$ python3 -q
>>> import numpy as np
>>> from numpy import linalg as LA
>>> np.set_printoptions(precision=3, suppress=True, linewidth=200, floatmode="fixed")
>>> W0 = np.loadtxt("a.csv", delimiter=",")
>>> print(W0)
[[ 0.083 -0.083  0.083  0.250]
 [-0.083  0.083 -0.083 -0.250]
 [ 0.083 -0.083  0.083  0.250]
 [ 0.250 -0.250  0.250  0.750]]
>>> # rows and columns are dependent
>>> print(W0.reshape(2, -1))
[[ 0.083 -0.083  0.083  0.250 -0.083  0.083 -0.083 -0.250]
 [ 0.083 -0.083  0.083  0.250  0.250 -0.250  0.250  0.750]]
>>> t3 = W0.reshape(4, 2, -1)
>>> print(np.einsum("ihd,ihd->ih", t3, t3))
[[0.014 0.069]
 [0.014 0.069]
 [0.014 0.069]
 [0.125 0.625]]
>>> print(t3.sum(axis=1))
[[ 0.167  0.167]
 [-0.167 -0.167]
 [ 0.167  0.167]
 [ 0.500  0.500]]
>>> rng = np.random.default_rng(98)
>>> z = rng.permutation(4)
>>> print(z)
[2 1 0 3]
>>> A2 = W0[z][:, z]
>>> print(round(LA.det(A2), 3), np.round(LA.det(W0[z]), 3))
0.0 0.0
>>> print(np.diag(A2))
[0.083 0.083 0.083 0.750]
>>> print(A2)
[[ 0.083 -0.083  0.083  0.250]
 [-0.083  0.083 -0.083 -0.250]
 [ 0.083 -0.083  0.083  0.250]
 [ 0.250 -0.250  0.250  0.750]]
>>> print(np.allclose(A2, W0))
True
>>> print(np.round(np.sort(np.abs(LA.eigvals(A2))), 3) + 0)
[0.000 0.000 0.000 1.000]
>>> print(LA.cond(A2) > 100)
True
>>> print(round(float(LA.norm(A2, 2) / LA.norm(A2)), 3))
1.0
>>> print(np.argsort(-LA.norm(A2, axis=0).round(6), kind="stable")[:3])
[3 0 1]
>>> print([round(float(x), 3) for x in LA.svd(A2, compute_uv=False)[:3]])
[1.0, 0.0, 0.0]
>>> rk = LA.matrix_rank(W0)
>>> print(rk)
1
>>> ns = LA.svd(W0)[2][rk:].T
>>> print([int(LA.matrix_rank(W0[:i])) for i in range(1, len(W0) + 1)])
[1, 1, 1, 1]
>>> print([int(LA.matrix_rank(W0[:, :j + 1])) for j in range(4)])
[1, 1, 1, 1]
>>> print(np.allclose(W0 @ ns, 0))
True
